>>> import numpy as np
>>> np.set_printoptions(precision=3, suppress=True, linewidth=100, legacy="1.25")
>>> W0 = np.array([[1, -1, -1, 1, -1, 1, 1, -1],
...     [1, 1, 1, 1, 1, 1, 1, 1],
...     [1, -1, 1, -1, -1, 1, -1, 1]])
>>> # columns 1 and 4 are equal
>>> def softmax(z):
...     e = np.exp(z - z.max(axis=-1, keepdims=True))
...     return e / e.sum(axis=-1, keepdims=True)
... 
>>> print(softmax(W0[2]))
[0.22 0.03 0.22 0.03 0.03 0.22 0.03 0.22]
>>> print(softmax(W0).sum(axis=1))
[1. 1. 1.]
>>> print(np.round(softmax(10 * W0[2]), 3) + 0)
[0.25 0.   0.25 0.   0.   0.25 0.   0.25]
>>> S = W0 @ W0.T / np.sqrt(8)
>>> print(softmax(S)[2] @ W0)
[ 1.    -0.894  0.894 -0.789 -0.894  1.    -0.789  0.894]
>>> print(softmax(S))
[[0.894 0.053 0.053]
 [0.053 0.894 0.053]
 [0.053 0.053 0.894]]
>>> w1 = np.array([[2, -2, 2],
...     [1, -2, 1],
...     [-2, -2, 2],
...     [2, 0, -2],
...     [2, -2, 1],
...     [1, 1, 0],
...     [1, 1, 0],
...     [2, -2, 1]])
>>> beta = np.array([4, 8, 8])
>>> hid = np.maximum(W0 @ w1 + beta, 0)
>>> print((hid > 0).mean(axis=0))
[1.    0.667 1.   ]
>>> print((hid > 0).astype(int))
[[1 1 1]
 [1 0 1]
 [1 1 1]]
>>> print(np.linalg.matrix_rank(hid))
3
>>> C = np.array([[5, 4], [5, 0], [3, 3]])
>>> print(hid @ C)
[[124  37]
 [104  91]
 [ 74  43]]
>>> u = np.array([4, -4])
>>> print(np.array([np.convolve(row, u, "same") for row in W0]))
[[ 4 -8  0  8 -8  8  0 -8]
 [ 4  0  0  0  0  0  0  0]
 [ 4 -8  8 -8  0  8 -8  8]]
>>> print(np.correlate(W0[0], W0[2], "full"))
[ 1 -2  1  0 -3  6 -3  0  3 -6  3  0 -1  2 -1]
>>> print(np.polyval(u, W0[0]))
[ 0 -8 -8  0 -8  0  0 -8]
>>> u = np.array([-1, -2])
>>> m1 = np.array([np.roll(u, i) for i in range(2)])
>>> print(m1)
[[-1 -2]
 [-2 -1]]
>>> Y = m1[0, 0] * m1[1:] - np.outer(m1[1:, 0], m1[0])
>>> print(Y)
[[ 0 -3]]
>>> print(np.flatnonzero(~Y.round(6).any(axis=1)))
[]
>>> x = np.array([-3, -1])
>>> print((m1 * x).sum(axis=1))
[5 7]
>>> print(m1 @ x)
[5 7]
>>> print(m1 @ np.eye(2)[1])
[-2. -1.]
>>> print(m1 * x)
[[3 2]
 [6 1]]
>>> print(np.linalg.norm(m1 @ x) <= np.linalg.norm(m1, 2) * np.linalg.norm(x) + 1e-9)
True
>>> C = np.array([[0.3, 0.9, 0.2, -1.3], [0.6, 0.0, -2.1, 1.5], [0.7, -0.2, 0.7, 0.4]])
>>> rng = np.random.default_rng(442473)
>>> F = np.array([[2, 0, -3],
...     [-1, 2, 0],
...     [3, 0, 0],
...     [2, -2, -3],
...     [2, 3, -3],
...     [-1, -3, 0],
...     [0, 3, 1],
...     [-3, -2, 2],
...     [-1, -3, 0],
...     [-1, 0, -3],
...     [-1, 1, 1],
...     [1, -1, 3],
...     [-1, -3, -2],
...     [3, 3, -2],
...     [2, -2, -1],
...     [-2, 2, 0],
...     [0, -1, -2],
...     [-2, 1, 0],
...     [-1, 2, 2],
...     [3, -2, 1],
...     [1, 3, 3]]) @ C + 0.05 * rng.normal(size=(21, 4))
>>> print(F)
[[-1.484  2.388 -1.679 -3.874]
 [ 0.995 -0.935 -4.373  4.342]
 [ 0.798  2.574  0.544 -3.966]
 [-2.701  2.332  2.499 -6.744]
 [ 0.36   2.387 -8.05   0.611]
 [-2.117 -0.876  6.042 -3.136]
 [ 2.511 -0.112 -5.703  4.842]
 [-0.691 -3.121  4.894  1.637]
 [-2.166 -0.839  6.147 -3.238]
 [-2.339 -0.328 -2.286  0.112]
 [ 1.084 -1.042 -1.614  3.261]
 [ 1.753  0.342  4.394 -1.573]
 [-3.542 -0.478  4.676 -4.032]
 [ 1.218  3.171 -7.072 -0.136]
 [-1.321  2.031  3.949 -6.04 ]
 [ 0.665 -1.862 -4.607  5.525]
 [-1.973  0.387  0.701 -2.279]
 [-0.018 -1.804 -2.505  4.096]
 [ 2.293 -1.3   -2.986  5.148]
 [ 0.408  2.592  5.433 -6.504]
 [ 4.247  0.313 -4.056  4.439]]
>>> C = F[[6, 9]].astype(float)
>>> for _ in range(3):
...     labels = np.linalg.norm(F[:, None] - C, axis=-1).argmin(axis=1)
...     C = np.array([F[labels == j].mean(axis=0) for j in range(2)])
... 
>>> print(labels)
[1 0 1 1 0 1 0 1 1 0 0 1 1 0 1 0 1 0 0 1 0]
>>> print(np.bincount(labels))
[10 11]
>>> arr = np.eye(4, dtype=int)[rng.permutation(4)]
>>> print(arr)
[[0 0 1 0]
 [1 0 0 0]
 [0 0 0 1]
 [0 1 0 0]]
>>> print(arr.sum(axis=0))
[1 1 1 1]
>>> print(np.unravel_index(np.abs(arr).argmax(), arr.shape))
(0, 2)
>>> print(arr.sum(axis=1))
[1 1 1 1]
>>> print(arr.shape)
(4, 4)
>>> print(arr.mean(axis=0))
[0.25 0.25 0.25 0.25]
>>> Y = arr + rng.integers(-2, 3, (4, 1)) @ rng.integers(-2, 3, (1, 4))
>>> print(Y)
[[-1 -1  1 -2]
 [ 2  1  0  2]
 [ 0  0  0  1]
 [-2 -1  0 -4]]
>>> print(np.round(np.linalg.svd(Y - arr, compute_uv=False), 3) + 0)
[6. 0. 0. 0.]
>>> print(np.abs(Y - arr).sum(axis=1))
[4 4 0 8]
>>> print(np.linalg.matrix_rank(Y - arr, tol=1e-8))
1
